% python3 -q
>>> import numpy as np
>>> np.set_printoptions(suppress=True, linewidth=100)
>>> E = np.load("x.npy")
>>> E
array([[0, 3, 1, 3],
       [0, 0, 2, 3],
       [0, 0, 0, 0],
       [0, 0, 0, 0]])
>>> U, s, Vt = np.linalg.svd(E)
>>> V = Vt[:(s > 1e-8).sum()]
>>> rng = np.random.default_rng(57)
>>> vec = E[2] + -1 * E[0] + rng.integers(2) * np.eye(4)[3]
>>> vec
array([ 0., -3., -1., -3.])
>>> np.allclose(V.T @ V @ vec, vec)
True
>>> round(np.linalg.norm(vec - V.T @ V @ vec), 2)
np.float64(0.0)
>>> z = rng.permutation(4)
>>> z
array([1, 2, 0, 3])
>>> out = E[z][:, z]
>>> np.diag(out)
array([0, 0, 0, 0])
>>> np.allclose(out, E)
False
>>> np.trace(out)
np.int64(0)
>>> K = np.load("layer18.npy")
>>> K
array([[ 1,  3, -3,  2],
       [-2, -6,  0, -3],
       [ 3,  9,  2, -2],
       [-2, -6, -1, -3],
       [-3, -9,  0,  0]])
>>> U, s, Vt = np.linalg.svd(K)
>>> s.round(2) + 0
array([16.54,  5.32,  2.88,  0.  ])
>>> out = U[:, :3] @ np.diag(s[:3]) @ Vt[:3]
>>> round(np.linalg.norm(K - out, 2), 2), round(s[3], 2)
(np.float64(0.0), np.float64(0.0))
>>> np.round(np.linalg.norm(K - out) / np.linalg.norm(K), 2)
np.float64(0.0)
>>> u = np.array([4, 4, 1])
>>> np.cross(K[0, :3], K[1, :3])
array([-18,   6,   0])
>>> np.correlate(K[0], K[1], "full")
array([ -3,  -9,   3, -26,  12,  -6,  -4])
>>> np.array([np.convolve(row, u, "same") for row in K])
array([[ 16,   1,  -1,   5],
       [-32, -26, -18, -12],
       [ 48,  47,   9,  -6],
       [-32, -30, -22, -13],
       [-48, -39,  -9,   0]])
>>> m1 = np.load("block2.npy")
>>> m1
array([[ 2.,  3.,  0.,  0.],
       [ 3.,  1.,  3.,  0.],
       [ 0.,  3.,  0.,  3.],
       [ 0.,  0.,  3., -2.]])
>>> out = np.array([[3, 3], [3, 0]])
>>> C = np.kron(out, m1)
>>> C
array([[ 6.,  9.,  0.,  0.,  6.,  9.,  0.,  0.],
       [ 9.,  3.,  9.,  0.,  9.,  3.,  9.,  0.],
       [ 0.,  9.,  0.,  9.,  0.,  9.,  0.,  9.],
       [ 0.,  0.,  9., -6.,  0.,  0.,  9., -6.],
       [ 6.,  9.,  0.,  0.,  0.,  0.,  0.,  0.],
       [ 9.,  3.,  9.,  0.,  0.,  0.,  0.,  0.],
       [ 0.,  9.,  0.,  9.,  0.,  0.,  0.,  0.],
       [ 0.,  0.,  9., -6.,  0.,  0.,  0., -0.]])
>>> np.linalg.matrix_rank(C)
np.int64(8)
>>> ev, V = np.linalg.eigh(C)
>>> np.round(np.abs(V[:, -1]), 2)
array([0.48, 0.57, 0.39, 0.15, 0.29, 0.35, 0.24, 0.1 ])
>>> np.round(np.linalg.eigvalsh(C + -1 * np.eye(8)), 2)
array([-25.09, -11.33,  -9.28,  -4.89,   2.16,   8.2 ,   9.18,  26.05])
>>> np.round(np.linalg.eigvalsh(C @ C), 2)
array([ 10.01,  15.13,  68.61,  84.7 , 103.67, 106.74, 580.51, 731.64])
>>> np.round(np.linalg.svd(C, compute_uv=False), 2)
array([27.05, 24.09, 10.33, 10.18,  9.2 ,  8.28,  3.89,  3.16])
>>> ev, V = np.linalg.eigh(m1)
>>> vec = np.array([-6, 9, 5, 1])
>>> round(float(vec @ m1 @ vec / (vec @ vec)), 2), round(ev[0], 2), round(ev[-1], 2)
(0.89, np.float64(-4.96), np.float64(5.57))
>>> np.abs(m1).sum(axis=1).max(), np.round(np.abs(ev).max(), 2)
(np.float64(7.0), np.float64(5.57))
>>> vec @ m1 @ vec
np.float64(127.0)
>>> m1.ravel(order="F")
array([ 2.,  3.,  0.,  0.,  3.,  1.,  3.,  0.,  0.,  3.,  0.,  3.,  0.,  0.,  3., -2.])
>>> m1.reshape(2, -1)
array([[ 2.,  3.,  0.,  0.,  3.,  1.,  3.,  0.],
       [ 0.,  3.,  0.,  3.,  0.,  0.,  3., -2.]])
>>> m1.reshape(-1, 2)
array([[ 2.,  3.],
       [ 0.,  0.],
       [ 3.,  1.],
       [ 3.,  0.],
       [ 0.,  3.],
       [ 0.,  3.],
       [ 0.,  0.],
       [ 3., -2.]])
>>> blk = m1.reshape(4, 2, -1)
>>> blk.shape
(4, 2, 2)
>>> np.einsum("ihd,ihd->ih", blk, blk)
array([[13.,  0.],
       [10.,  9.],
       [ 9.,  9.],
       [ 0., 13.]])
>>> blk.transpose(1, 0, 2)
array([[[ 2.,  3.],
        [ 3.,  1.],
        [ 0.,  3.],
        [ 0.,  0.]],

       [[ 0.,  0.],
        [ 3.,  0.],
        [ 0.,  3.],
        [ 3., -2.]]])
>>> blk.sum(axis=1)
array([[ 2.,  3.],
       [ 6.,  1.],
       [ 0.,  6.],
       [ 3., -2.]])
>>> blk[:, 0]
array([[2., 3.],
       [3., 1.],
       [0., 3.],
       [0., 0.]])
>>> arr = np.array([[59, 53, 28, 50, 38, 40],
...     [53, 64, 37, 46, 49, 33],
...     [28, 37, 64, 33, 30, 41],
...     [50, 46, 33, 51, 34, 38],
...     [38, 49, 30, 34, 44, 32],
...     [40, 33, 41, 38, 32, 56]])
>>> low = np.linalg.cholesky(arr)
>>> np.round(np.diag(low) ** 2, 2)
array([59.  , 16.39, 42.15,  6.85,  5.96,  3.09])
>>> np.round(low @ low.T, 2)
array([[59., 53., 28., 50., 38., 40.],
       [53., 64., 37., 46., 49., 33.],
       [28., 37., 64., 33., 30., 41.],
       [50., 46., 33., 51., 34., 38.],
       [38., 49., 30., 34., 44., 32.],
       [40., 33., 41., 38., 32., 56.]])
>>> def softmax(z):
...     e = np.exp(z - z.max(axis=-1, keepdims=True))
...     return e / e.sum(axis=-1, keepdims=True)
... 
>>> np.round(softmax(arr).sum(axis=1), 2)
array([1., 1., 1., 1., 1., 1.])
>>> np.round(softmax(10 * arr[3]), 2) + 0
array([0., 0., 0., 1., 0., 0.])
>>> att = arr @ arr.T / np.sqrt(6)
>>> softmax(att).round(6).argmax(axis=1)
array([1, 1, 1, 1, 1, 1])
>>> softmax(att)[3] @ arr
array([53., 64., 37., 46., 49., 33.])
